% python3 -q
>>> import numpy as np
>>> np.set_printoptions(precision=3, suppress=True, linewidth=120)
>>> mat = np.loadtxt("layer9.csv", delimiter=",")
>>> mat
array([[ -1.7,   2.2,   1.2,  -0.2,  -1.6,   0.4,  -1. ],
       [  1.4,   0.4,  -1.2,   1. ,  -1. ,  -2.2,   0.7],
       [  0.9,   2.2,  -0.4,  -0.4,  -0.8,   0.9,   0.6],
       [ -1.3,  -0.8,  -0.5,  -0.2,  -0.4,   0.1,  -2.1],
       [  1.1,  -0.1,   0.6,  -0.1,  -0.1,   0.4,  -1.1],
       [ -0.6,   0.6,  -0.6,   1.3,   1.8,  -0.2,   0.6],
       [  0.3,  -2.9,   2.1,   1.5,  -1.9,   0.9,  -0.5],
       [ -0.5,   0.5,  -1. ,  -1. ,  -0.1,  -1. ,  -0.4],
       [ -0.7,   1.8,   0.4,  -0.1,   0.8,   0.4,   0.1],
       [ 18. , -14. ,  10. , -12. , -30. , -20. , -18. ],
       [  0.4,   1. ,   1.3,  -0.1,   1.3,  -2.2,   0.2],
       [ -0.6,   1.4,   0.7,  -0.7,   0.7,  -0.6,   1. ]])
>>> # row 9 dominates
>>> np.unravel_index(np.abs(mat).argmax(), mat.shape)
(np.int64(9), np.int64(4))
>>> round(float(np.linalg.norm(mat)), 3)
49.789
>>> np.abs(mat).max()
np.float64(30.0)
>>> mat.sum(axis=0)
array([ 16.7,  -7.7,  12.6, -11. , -31.3, -23.1, -19.9])
>>> blk = np.stack([mat, 4 * mat, mat[::-1]])
>>> np.linalg.norm(blk, axis=(1, 2))
array([ 49.789, 199.157,  49.789])
>>> np.linalg.norm(mat, axis=1).argmax()
np.int64(9)
>>> np.round(np.linalg.norm(mat) ** 2 / np.linalg.norm(mat, 2) ** 2, 3)
np.float64(1.032)
>>> np.linalg.norm(mat, axis=0)
array([18.283, 14.89 , 10.572, 12.276, 30.233, 20.327, 18.256])
>>> mat[8] @ mat[2]
np.float64(2.99)
>>> round(np.linalg.norm(mat, "nuc"), 3)
np.float64(69.269)
>>> round(np.linalg.norm(mat[8], 1), 3), round(np.linalg.norm(mat[8], np.inf), 3)
(np.float64(4.3), np.float64(1.8))
>>> print(round(np.linalg.norm(mat, 1), 3), round(np.linalg.norm(mat, np.inf), 3))
40.5 122.0
>>> vec = np.array([-3, 0, -8, 0, 5, -5, 1])
>>> y = mat @ vec
>>> try:
...     np.linalg.solve(mat, y)
... except np.linalg.LinAlgError as e:
...     print(repr(e))
... 
LinAlgError('Last 2 dimensions of the array must be square')
>>> print(y)
[ -15.5   12.1   -7.4    3.3  -11.7   17.2  -32.2   13.6    1.  -202.     6.1    3.7]
>>> np.round(np.linalg.lstsq(mat, y)[0], 3) + 0
array([-3.,  0., -8.,  0.,  5., -5.,  1.])
>>> np.round(np.linalg.pinv(mat) @ mat, 3) + 0
array([[1., 0., 0., 0., 0., 0., 0.],
       [0., 1., 0., 0., 0., 0., 0.],
       [0., 0., 1., 0., 0., 0., 0.],
       [0., 0., 0., 1., 0., 0., 0.],
       [0., 0., 0., 0., 1., 0., 0.],
       [0., 0., 0., 0., 0., 1., 0.],
       [0., 0., 0., 0., 0., 0., 1.]])
>>> rng = np.random.default_rng(4631)
>>> y = y + 0.02 * rng.normal(size=12)
>>> y
array([ -15.534,   12.088,   -7.384,    3.27 ,  -11.725,   17.214,  -32.173,   13.573,    1.007, -201.98 ,    6.09 ,
          3.7  ])
>>> beta, *_ = np.linalg.lstsq(mat, y)
>>> print([round(float(np.linalg.norm(np.linalg.solve(mat.T @ mat + lam * np.eye(7), mat.T @ y))), 2) for lam in (0, 1, 10, 100)])
[11.13, 10.43, 7.31, 4.23]
>>> beta.round()
array([-3., -0., -8., -0.,  5., -5.,  1.])
>>> print(beta)
[-2.994 -0.006 -7.995 -0.003  4.998 -4.996  1.014]
>>> X = np.loadtxt("test1.csv", delimiter=",")
>>> X
array([[6., 1., 1., 1., 1., 1., 1., 1., 1., 1., 1., 1.],
       [1., 6., 1., 1., 1., 1., 1., 1., 1., 1., 1., 1.],
       [1., 1., 6., 1., 1., 1., 1., 1., 1., 1., 1., 1.],
       [1., 1., 1., 6., 1., 1., 1., 1., 1., 1., 1., 1.],
       [1., 1., 1., 1., 6., 1., 1., 1., 1., 1., 1., 1.],
       [1., 1., 1., 1., 1., 6., 1., 1., 1., 1., 1., 1.],
       [1., 1., 1., 1., 1., 1., 6., 1., 1., 1., 1., 1.],
       [1., 1., 1., 1., 1., 1., 1., 6., 1., 1., 1., 1.],
       [1., 1., 1., 1., 1., 1., 1., 1., 6., 1., 1., 1.],
       [1., 1., 1., 1., 1., 1., 1., 1., 1., 6., 1., 1.],
       [1., 1., 1., 1., 1., 1., 1., 1., 1., 1., 6., 1.],
       [1., 1., 1., 1., 1., 1., 1., 1., 1., 1., 1., 6.]])
>>> other = np.linalg.inv(X)
>>> np.round(X @ other, 3) + 0
array([[1., 0., 0., 0., 0., 0., 0., 0., 0., 0., 0., 0.],
       [0., 1., 0., 0., 0., 0., 0., 0., 0., 0., 0., 0.],
       [0., 0., 1., 0., 0., 0., 0., 0., 0., 0., 0., 0.],
       [0., 0., 0., 1., 0., 0., 0., 0., 0., 0., 0., 0.],
       [0., 0., 0., 0., 1., 0., 0., 0., 0., 0., 0., 0.],
       [0., 0., 0., 0., 0., 1., 0., 0., 0., 0., 0., 0.],
       [0., 0., 0., 0., 0., 0., 1., 0., 0., 0., 0., 0.],
       [0., 0., 0., 0., 0., 0., 0., 1., 0., 0., 0., 0.],
       [0., 0., 0., 0., 0., 0., 0., 0., 1., 0., 0., 0.],
       [0., 0., 0., 0., 0., 0., 0., 0., 0., 1., 0., 0.],
       [0., 0., 0., 0., 0., 0., 0., 0., 0., 0., 1., 0.],
       [0., 0., 0., 0., 0., 0., 0., 0., 0., 0., 0., 1.]])
>>> Lm = np.linalg.cholesky(X)
>>> np.linalg.eigvalsh(X).min() > 0
np.True_
>>> X / np.sqrt(np.outer(np.diag(X), np.diag(X)))
array([[1.   , 0.167, 0.167, 0.167, 0.167, 0.167, 0.167, 0.167, 0.167, 0.167, 0.167, 0.167],
       [0.167, 1.   , 0.167, 0.167, 0.167, 0.167, 0.167, 0.167, 0.167, 0.167, 0.167, 0.167],
       [0.167, 0.167, 1.   , 0.167, 0.167, 0.167, 0.167, 0.167, 0.167, 0.167, 0.167, 0.167],
       [0.167, 0.167, 0.167, 1.   , 0.167, 0.167, 0.167, 0.167, 0.167, 0.167, 0.167, 0.167],
       [0.167, 0.167, 0.167, 0.167, 1.   , 0.167, 0.167, 0.167, 0.167, 0.167, 0.167, 0.167],
       [0.167, 0.167, 0.167, 0.167, 0.167, 1.   , 0.167, 0.167, 0.167, 0.167, 0.167, 0.167],
       [0.167, 0.167, 0.167, 0.167, 0.167, 0.167, 1.   , 0.167, 0.167, 0.167, 0.167, 0.167],
       [0.167, 0.167, 0.167, 0.167, 0.167, 0.167, 0.167, 1.   , 0.167, 0.167, 0.167, 0.167],
       [0.167, 0.167, 0.167, 0.167, 0.167, 0.167, 0.167, 0.167, 1.   , 0.167, 0.167, 0.167],
       [0.167, 0.167, 0.167, 0.167, 0.167, 0.167, 0.167, 0.167, 0.167, 1.   , 0.167, 0.167],
       [0.167, 0.167, 0.167, 0.167, 0.167, 0.167, 0.167, 0.167, 0.167, 0.167, 1.   , 0.167],
       [0.167, 0.167, 0.167, 0.167, 0.167, 0.167, 0.167, 0.167, 0.167, 0.167, 0.167, 1.   ]])
>>> np.fft.fft(X[0])
array([17.+0.j,  5.+0.j,  5.+0.j,  5.+0.j,  5.+0.j,  5.+0.j,  5.+0.j,  5.+0.j,  5.+0.j,  5.+0.j,  5.+0.j,  5.+0.j])
>>> X @ (-1.0) ** np.arange(12)
array([ 5., -5.,  5., -5.,  5., -5.,  5., -5.,  5., -5.,  5., -5.])
>>> (X @ X)[0]
array([47., 22., 22., 22., 22., 22., 22., 22., 22., 22., 22., 22.])
>>> Q, evecs = np.linalg.qr(X[:, :6])[0], np.linalg.qr(X[:, 6:])[0]
>>> sigma = np.linalg.svd(Q.T @ evecs, compute_uv=False)
>>> (sigma > 0.9).sum()
np.int64(0)
>>> vec = np.array([8, -3, 8, -1, -8, 3, -3, 4, 9, 9, 3, -8])
>>> y = X @ vec
>>> y
array([ 61.,   6.,  61.,  16., -19.,  36.,   6.,  41.,  66.,  66.,  36., -19.])
>>> print(np.linalg.solve(X, y))
[ 8. -3.  8. -1. -8.  3. -3.  4.  9.  9.  3. -8.]
>>> np.linalg.solve(X, 5 * y)
array([ 40., -15.,  40.,  -5., -40.,  15., -15.,  20.,  45.,  45.,  15., -40.])
>>> np.round(np.linalg.solve(X.T, X[5]), 3) + 0
array([0., 0., 0., 0., 0., 1., 0., 0., 0., 0., 0., 0.])
>>> data = np.array([[-2, -2, -2, -2],
...     [-2, -4, -4, -4],
...     [-2, -4, -6, -6],
...     [-2, -4, -6, -8]])
>>> data
array([[-2, -2, -2, -2],
       [-2, -4, -4, -4],
       [-2, -4, -6, -6],
       [-2, -4, -6, -8]])
>>> # symmetric
>>> theta = np.radians(60)
>>> R = np.eye(4)
>>> R[2, 2] = R[1, 1] = np.cos(theta)
>>> R[2, 1], R[1, 2] = -np.sin(theta), np.sin(theta)
>>> R
array([[ 1.   ,  0.   ,  0.   ,  0.   ],
       [ 0.   ,  0.5  ,  0.866,  0.   ],
       [ 0.   , -0.866,  0.5  ,  0.   ],
       [ 0.   ,  0.   ,  0.   ,  1.   ]])
>>> other = data @ R.T
>>> round(np.linalg.det(R), 3), np.trace(R)
(np.float64(1.0), np.float64(3.0))
>>> print(other)
[[-2.    -2.732  0.732 -2.   ]
 [-2.    -5.464  1.464 -4.   ]
 [-2.    -7.196  0.464 -6.   ]
 [-2.    -7.196  0.464 -8.   ]]
>>> vec = np.array([1, 3, 1, 5])
>>> y = other @ vec
>>> y
array([-19.464, -36.928, -53.124, -63.124])
>>> np.linalg.solve(other, y)
array([1., 3., 1., 5.])
>>> ev, evecs = np.linalg.eigh(data)
>>> np.linalg.eigvalsh(data + 4 * np.eye(4))
array([-12.582,   2.   ,   3.148,   3.434])
>>> (ev > 1e-8).sum(), (ev < -1e-8).sum()
(np.int64(0), np.int64(4))
>>> W2 = 5 * np.array([[-1.1, -0.8, 0.4, -1.7, 0.4, 1.5, -0.9, -0.2],
...     [-1.3, -1.1, 0.2, -1.2, -0.6, 0.6, 1.4, 0.4]])
>>> lab = rng.integers(0, 2, 21)
>>> A = W2[lab] + rng.normal(size=(21, 8))
>>> print(A)
[[ -5.586  -4.487   1.008  -5.861  -0.822   2.676   6.777   2.152]
 [ -6.53   -2.252   0.608 -10.073   3.362   6.54   -5.07   -2.163]
 [ -4.653  -4.798   1.913  -5.487  -2.512   3.751   7.3     2.32 ]
 [ -6.509  -3.69    0.326  -6.551  -2.819   2.092   5.834   1.633]
 [ -7.314  -5.134   2.564  -7.314  -4.356   2.495   7.307   3.791]
 [ -5.886  -4.828   2.754  -8.649   2.774   7.774  -2.305  -1.059]
 [ -6.256  -4.319   1.467  -8.608  -0.422   6.737  -5.047   0.551]
 [ -5.532  -3.135   2.674  -9.181   0.118   9.082  -3.946   0.488]
 [ -5.377  -4.343   1.91   -9.182   1.964   6.877  -4.062  -0.727]
 [ -6.363  -3.245   2.767  -7.939   1.277   7.933  -3.922  -2.307]
 [ -7.     -7.019   0.756  -6.113  -2.889   3.313   7.523  -0.043]
 [ -5.776  -5.75    0.994  -7.583  -4.104   1.202   8.095   2.528]
 [ -4.645  -4.677   2.115  -9.214   0.814   5.487  -5.52    0.536]
 [ -6.179  -2.841   0.798  -8.478  -0.698   8.438  -3.946   0.297]
 [ -4.292  -3.444   0.717  -6.78    1.901   8.73   -4.59   -1.521]
 [ -6.45   -4.879   2.472  -7.82    2.389   7.132  -3.457  -0.354]
 [ -6.393  -4.759   1.702  -6.732  -2.408   1.604   8.288   4.756]
 [ -4.746  -3.497   2.717  -8.189   0.345   7.407  -5.053  -0.386]
 [ -6.877  -4.775   1.922  -6.143  -2.4     4.004   5.67    1.329]
 [ -6.352  -5.164   0.809  -7.27   -2.471   2.81    7.103   1.867]
 [ -5.302  -4.407   2.597  -8.102   2.244   8.818  -3.672   0.534]]
>>> Ac = A - A.mean(axis=0)
>>> evecs = np.linalg.svd(Ac)[2][:2]
>>> other = Ac - Ac @ evecs.T @ evecs
>>> print(np.linalg.norm(other, axis=1).round(6).argmax())
1
>>> other.std(axis=0)
array([0.75 , 0.795, 0.763, 0.702, 0.718, 0.898, 0.292, 0.645])
>>> def softmax(z):
...     e = np.exp(z - z.max(axis=-1, keepdims=True))
...     return e / e.sum(axis=-1, keepdims=True)
... 
>>> softmax(A).sum(axis=1)
array([1., 1., 1., 1., 1., 1., 1., 1., 1., 1., 1., 1., 1., 1., 1., 1., 1., 1., 1., 1., 1.])
>>> np.round(softmax(10 * A[2]), 3) + 0
array([0., 0., 0., 0., 0., 0., 1., 0.])
>>> S = A @ A.T / np.sqrt(8)
>>> softmax(S).round(6).argmax(axis=1)
array([ 4,  1,  4,  4,  4,  5,  7,  7,  1,  7, 10,  4,  7,  7,  7,  7,  4,  7,  4,  4,  7])
>>> theta = np.radians(15)
>>> R = np.eye(7)
>>> R[5, 5] = R[2, 2] = np.cos(theta)
>>> R[5, 2], R[2, 5] = -np.sin(theta), np.sin(theta)
>>> R
array([[ 1.   ,  0.   ,  0.   ,  0.   ,  0.   ,  0.   ,  0.   ],
       [ 0.   ,  1.   ,  0.   ,  0.   ,  0.   ,  0.   ,  0.   ],
       [ 0.   ,  0.   ,  0.966,  0.   ,  0.   ,  0.259,  0.   ],
       [ 0.   ,  0.   ,  0.   ,  1.   ,  0.   ,  0.   ,  0.   ],
       [ 0.   ,  0.   ,  0.   ,  0.   ,  1.   ,  0.   ,  0.   ],
       [ 0.   ,  0.   , -0.259,  0.   ,  0.   ,  0.966,  0.   ],
       [ 0.   ,  0.   ,  0.   ,  0.   ,  0.   ,  0.   ,  1.   ]])
>>> other = mat @ R.T
>>> np.round(np.linalg.det(R), 3), round(float(np.trace(R)), 3)
(np.float64(1.0), 6.932)
>>> np.allclose(mat @ mat.T, other @ other.T)
True
>>> np.linalg.svd(mat, compute_uv=False), np.linalg.svd(other, compute_uv=False)
(array([49.008,  5.331,  4.415,  3.249,  3.179,  2.378,  1.709]), array([49.008,  5.331,  4.415,  3.249,  3.179,  2.378,  1.709]))
>>> arr = np.load("m.npy")
>>> arr
array([[ -9,  24,  18,   9,  -6,   3,   6, -24],
       [-15,  40,  30,  15, -10,   5,  10, -40],
       [ -3,   8,   6,   3,  -2,   1,   2,  -8],
       [-12,  32,  24,  12,  -8,   4,   8, -32],
       [-12,  32,  24,  12,  -8,   4,   8, -32],
       [  0,   0,   0,   0,   0,   0,   0,   0],
       [-12,  32,  24,  12,  -8,   4,   8, -32],
       [-27,  72,  54,  27, -18,   9,  18, -72],
       [  0,   0,   0,   0,   0,   0,   0,   0],
       [-21,  56,  42,  21, -14,   7,  14, -56],
       [ -9,  24,  18,   9,  -6,   3,   6, -24]])
>>> W1 = np.array([[1, 2], [1, 2], [2, 0], [0, 0]])
>>> beta = np.array([0, 2])
>>> act = np.maximum(data @ W1 + beta, 0)
>>> (act > 0).astype(int)
array([[0, 0],
       [0, 0],
       [0, 0],
       [0, 0]])
>>> np.linalg.matrix_rank(act)
np.int64(0)
>>> W2 = np.array([[1, 3, 1], [-1, 3, 2]])
>>> (act @ W2).round(6).argmax(axis=1)
array([0, 0, 0, 0])
>>> W1 @ W2
array([[-1,  9,  5],
       [-1,  9,  5],
       [ 2,  6,  2],
       [ 0,  0,  0]])
>>> np.allclose(arr[:-1].T @ np.linalg.lstsq(arr[:-1].T, arr[-1])[0], arr[-1])
True
>>> blk = np.stack([arr, -2 * arr, arr[::-1]])
>>> np.linalg.matrix_rank(blk.reshape(3, -1))
np.int64(2)
>>> np.linalg.norm(blk, axis=(1, 2))
array([205.917, 411.835, 205.917])
>>> blk.sum(axis=0)
array([[  0,   0,   0,   0,   0,   0,   0,   0],
       [ -6,  16,  12,   6,  -4,   2,   4, -16],
       [  3,  -8,  -6,  -3,   2,  -1,  -2,   8],
       [-15,  40,  30,  15, -10,   5,  10, -40],
       [  0,   0,   0,   0,   0,   0,   0,   0],
       [  0,   0,   0,   0,   0,   0,   0,   0],
       [  0,   0,   0,   0,   0,   0,   0,   0],
       [ 15, -40, -30, -15,  10,  -5, -10,  40],
       [ -3,   8,   6,   3,  -2,   1,   2,  -8],
       [  6, -16, -12,  -6,   4,  -2,  -4,  16],
       [  0,   0,   0,   0,   0,   0,   0,   0]])
>>> np.einsum("bij,cij->bc", blk, blk)
array([[ 42402, -84804,  36672],
       [-84804, 169608, -73344],
       [ 36672, -73344,  42402]])
>>> np.linalg.matrix_rank(blk)
array([1, 1, 1])
>>> print(blk.shape)
(3, 11, 8)
>>> other = np.array([[4, 3, 5],
...     [4, 8, 9],
...     [5, 4, 1],
...     [4, 1, 7],
...     [9, 6, 4],
...     [2, 5, 4],
...     [7, 1, 7],
...     [4, 9, 2]])
>>> arr @ other
array([[ 84,  15, 234],
       [140,  25, 390],
       [ 28,   5,  78],
       [112,  20, 312],
       [112,  20, 312],
       [  0,   0,   0],
       [112,  20, 312],
       [252,  45, 702],
       [  0,   0,   0],
       [196,  35, 546],
       [ 84,  15, 234]])
>>> np.einsum("ik,kj->ji", arr, other)
array([[ 84, 140,  28, 112, 112,   0, 112, 252,   0, 196,  84],
       [ 15,  25,   5,  20,  20,   0,  20,  45,   0,  35,  15],
       [234, 390,  78, 312, 312,   0, 312, 702,   0, 546, 234]])
>>> np.linalg.matrix_rank(arr @ other)
np.int64(1)
>>> np.linalg.matrix_rank(np.vstack([arr, other.T]))
np.int64(4)
